In [1]: import numpy as np

In [2]: from numpy import linalg as LA

In [3]: np.set_printoptions(precision=3, suppress=True, linewidth=200, legacy="1.25")

In [4]: rd = lambda a: np.round(a, 3) + 0

In [5]: m1 = np.load("dump.npy")

In [6]: m1
Out[6]: 
array([[9, 6, 0, 9, 6, 9, 6, 0, 6, 9],
       [0, 0, 0, 0, 0, 0, 0, 0, 0, 0],
       [3, 2, 0, 3, 2, 3, 2, 0, 2, 3],
       [6, 4, 0, 6, 4, 6, 4, 0, 4, 6],
       [6, 4, 0, 6, 4, 6, 4, 0, 4, 6]])

In [7]: rank = LA.matrix_rank(m1)

In [8]: rank
Out[8]: 1

In [9]: ns = LA.svd(m1)[2][rank:].T

In [10]: [int(LA.matrix_rank(np.delete(m1, i, axis=0))) for i in range(5)]
Out[10]: [1, 1, 1, 1, 1]

In [11]: rd(ns @ ns.T)
Out[11]: 
array([[ 0.827, -0.115,  0.   , -0.173, -0.115, -0.173, -0.115,  0.   , -0.115, -0.173],
       [-0.115,  0.923,  0.   , -0.115, -0.077, -0.115, -0.077,  0.   , -0.077, -0.115],
       [ 0.   ,  0.   ,  1.   ,  0.   ,  0.   ,  0.   ,  0.   ,  0.   ,  0.   ,  0.   ],
       [-0.173, -0.115,  0.   ,  0.827, -0.115, -0.173, -0.115,  0.   , -0.115, -0.173],
       [-0.115, -0.077,  0.   , -0.115,  0.923, -0.115, -0.077,  0.   , -0.077, -0.115],
       [-0.173, -0.115,  0.   , -0.173, -0.115,  0.827, -0.115,  0.   , -0.115, -0.173],
       [-0.115, -0.077,  0.   , -0.115, -0.077, -0.115,  0.923,  0.   , -0.077, -0.115],
       [ 0.   ,  0.   ,  0.   ,  0.   ,  0.   ,  0.   ,  0.   ,  1.   ,  0.   ,  0.   ],
       [-0.115, -0.077,  0.   , -0.115, -0.077, -0.115, -0.077,  0.   ,  0.923, -0.115],
       [-0.173, -0.115,  0.   , -0.173, -0.115, -0.173, -0.115,  0.   , -0.115,  0.827]])

In [12]: LA.matrix_rank(m1.T @ m1), LA.matrix_rank(m1 @ m1.T)
Out[12]: (1, 1)

In [13]: np.allclose(m1 @ ns, 0)
Out[13]: True

In [14]: [int(LA.matrix_rank(m1[:, :j + 1])) for j in range(10)]
Out[14]: [1, 1, 1, 1, 1, 1, 1, 1, 1, 1]

In [15]: [int(LA.matrix_rank(m1[:i])) for i in range(1, len(m1) + 1)]
Out[15]: [1, 1, 1, 1, 1]

In [16]: K = np.load("test15.npy")

In [17]: K
Out[17]: 
array([[ 0,  0,  1, -2, -1],
       [ 0,  0, -3,  1, -1],
       [-1,  3,  0, -1, -1],
       [ 2, -1,  1,  0, -3],
       [ 1,  1,  1,  3,  0]])

In [18]: # rank 4

In [19]: rd(K @ LA.pinv(K) @ K)
Out[19]: 
array([[ 0.,  0.,  1., -2., -1.],
       [ 0.,  0., -3.,  1., -1.],
       [-1.,  3.,  0., -1., -1.],
       [ 2., -1.,  1.,  0., -3.],
       [ 1.,  1.,  1.,  3.,  0.]])

In [20]: np.abs(np.diag(LA.qr(K)[1])) > 1e-9
Out[20]: array([ True,  True,  True,  True, False])

In [21]: A2 = np.array([[7, 1, 7, 0, 0, 5, 4, 9, 7],
    ...:     [9, 3, 5, 6, 2, 1, 0, 9, 0],
    ...:     [9, 2, 3, 9, 1, 0, 8, 2, 4],
    ...:     [8, 2, 4, 6, 4, 6, 5, 3, 2],
    ...:     [0, 3, 7, 6, 6, 5, 9, 8, 4],
    ...:     [4, 2, 2, 6, 5, 1, 4, 2, 1],
    ...:     [5, 7, 2, 5, 2, 9, 5, 8, 4],
    ...:     [3, 8, 2, 5, 6, 1, 2, 7, 8],
    ...:     [2, 0, 1, 9, 0, 3, 7, 7, 0]])

In [22]: A2[-1] = A2[0]

In [23]: W0 = A2 + 0.05 * np.eye(9)

In [24]: W0
Out[24]: 
array([[7.05, 1.  , 7.  , 0.  , 0.  , 5.  , 4.  , 9.  , 7.  ],
       [9.  , 3.05, 5.  , 6.  , 2.  , 1.  , 0.  , 9.  , 0.  ],
       [9.  , 2.  , 3.05, 9.  , 1.  , 0.  , 8.  , 2.  , 4.  ],
       [8.  , 2.  , 4.  , 6.05, 4.  , 6.  , 5.  , 3.  , 2.  ],
       [0.  , 3.  , 7.  , 6.  , 6.05, 5.  , 9.  , 8.  , 4.  ],
       [4.  , 2.  , 2.  , 6.  , 5.  , 1.05, 4.  , 2.  , 1.  ],
       [5.  , 7.  , 2.  , 5.  , 2.  , 9.  , 5.05, 8.  , 4.  ],
       [3.  , 8.  , 2.  , 5.  , 6.  , 1.  , 2.  , 7.05, 8.  ],
       [7.  , 1.  , 7.  , 0.  , 0.  , 5.  , 4.  , 9.  , 7.05]])

In [25]: def softmax(z):
    ...:     e = np.exp(z - z.max(axis=-1, keepdims=True))
    ...:     return e / e.sum(axis=-1, keepdims=True)
    ...: 

In [26]: print(rd(softmax(W0[0])))
[0.099 0.    0.094 0.    0.    0.013 0.005 0.695 0.094]

In [27]: S = W0 @ W0.T / np.sqrt(9)

In [28]: print(rd(softmax(S)))
[[0.5   0.    0.    0.    0.    0.    0.    0.    0.5  ]
 [0.    1.    0.    0.    0.    0.    0.    0.    0.   ]
 [0.    0.    1.    0.    0.    0.    0.    0.    0.   ]
 [0.    0.    0.015 0.411 0.02  0.    0.554 0.    0.   ]
 [0.    0.    0.    0.    1.    0.    0.    0.    0.   ]
 [0.    0.    0.307 0.009 0.683 0.    0.001 0.    0.   ]
 [0.    0.    0.    0.    0.    0.    1.    0.    0.   ]
 [0.    0.    0.    0.    0.    0.    0.    1.    0.   ]
 [0.5   0.    0.    0.    0.    0.    0.    0.    0.5  ]]

In [29]: rd(softmax(S + np.triu(np.full(S.shape, -np.inf), 1)))
Out[29]: 
array([[1.   , 0.   , 0.   , 0.   , 0.   , 0.   , 0.   , 0.   , 0.   ],
       [0.   , 1.   , 0.   , 0.   , 0.   , 0.   , 0.   , 0.   , 0.   ],
       [0.   , 0.   , 1.   , 0.   , 0.   , 0.   , 0.   , 0.   , 0.   ],
       [0.   , 0.   , 0.035, 0.965, 0.   , 0.   , 0.   , 0.   , 0.   ],
       [0.   , 0.   , 0.   , 0.   , 1.   , 0.   , 0.   , 0.   , 0.   ],
       [0.   , 0.   , 0.307, 0.009, 0.684, 0.   , 0.   , 0.   , 0.   ],
       [0.   , 0.   , 0.   , 0.   , 0.   , 0.   , 1.   , 0.   , 0.   ],
       [0.   , 0.   , 0.   , 0.   , 0.   , 0.   , 0.   , 1.   , 0.   ],
       [0.5  , 0.   , 0.   , 0.   , 0.   , 0.   , 0.   , 0.   , 0.5  ]])
